In [1]: import numpy as np

In [2]: from numpy import linalg as LA

In [3]: np.set_printoptions(suppress=True, linewidth=140)

In [4]: W0 = np.load("m.npy")

In [5]: W0
Out[5]: 
array([[  2,   3,   4,   5,   6,   7,   8,   9,  10,  11,  12,  13,  14,  15,  16],
       [ 17,  18,  19,  20,  21,  22,  23,  24,  25,  26,  27,  28,  29,  30,  31],
       [ 32,  33,  34,  35,  36,  37,  38,  39,  40,  41,  42,  43,  44,  45,  46],
       [ 47,  48,  49,  50,  51,  52,  53,  54,  55,  56,  57,  58,  59,  60,  61],
       [ 62,  63,  64,  65,  66,  67,  68,  69,  70,  71,  72,  73,  74,  75,  76],
       [ 77,  78,  79,  80,  81,  82,  83,  84,  85,  86,  87,  88,  89,  90,  91],
       [ 92,  93,  94,  95,  96,  97,  98,  99, 100, 101, 102, 103, 104, 105, 106],
       [107, 108, 109, 110, 111, 112, 113, 114, 115, 116, 117, 118, 119, 120, 121],
       [122, 123, 124, 125, 126, 127, 128, 129, 130, 131, 132, 133, 134, 135, 136],
       [137, 138, 139, 140, 141, 142, 143, 144, 145, 146, 147, 148, 149, 150, 151],
       [152, 153, 154, 155, 156, 157, 158, 159, 160, 161, 162, 163, 164, 165, 166],
       [167, 168, 169, 170, 171, 172, 173, 174, 175, 176, 177, 178, 179, 180, 181],
       [182, 183, 184, 185, 186, 187, 188, 189, 190, 191, 192, 193, 194, 195, 196],
       [197, 198, 199, 200, 201, 202, 203, 204, 205, 206, 207, 208, 209, 210, 211],
       [212, 213, 214, 215, 216, 217, 218, 219, 220, 221, 222, 223, 224, 225, 226]])

In [6]: np.unravel_index(np.abs(W0).argmax(), W0.shape)
Out[6]: (np.int64(14), np.int64(14))

In [7]: round(float(LA.norm(W0)), 1)
Out[7]: 1968.1

In [8]: np.zeros(15, 15)
---------------------------------------------------------------------------
TypeError                                 Traceback (most recent call last)
Cell In[8], line 1
----> 1 np.zeros(15, 15)

TypeError: Cannot interpret '15' as a data type

In [9]: W0.shape
Out[9]: (15, 15)

In [10]: W0.sum(axis=1)
Out[10]: array([ 135,  360,  585,  810, 1035, 1260, 1485, 1710, 1935, 2160, 2385, 2610, 2835, 3060, 3285])
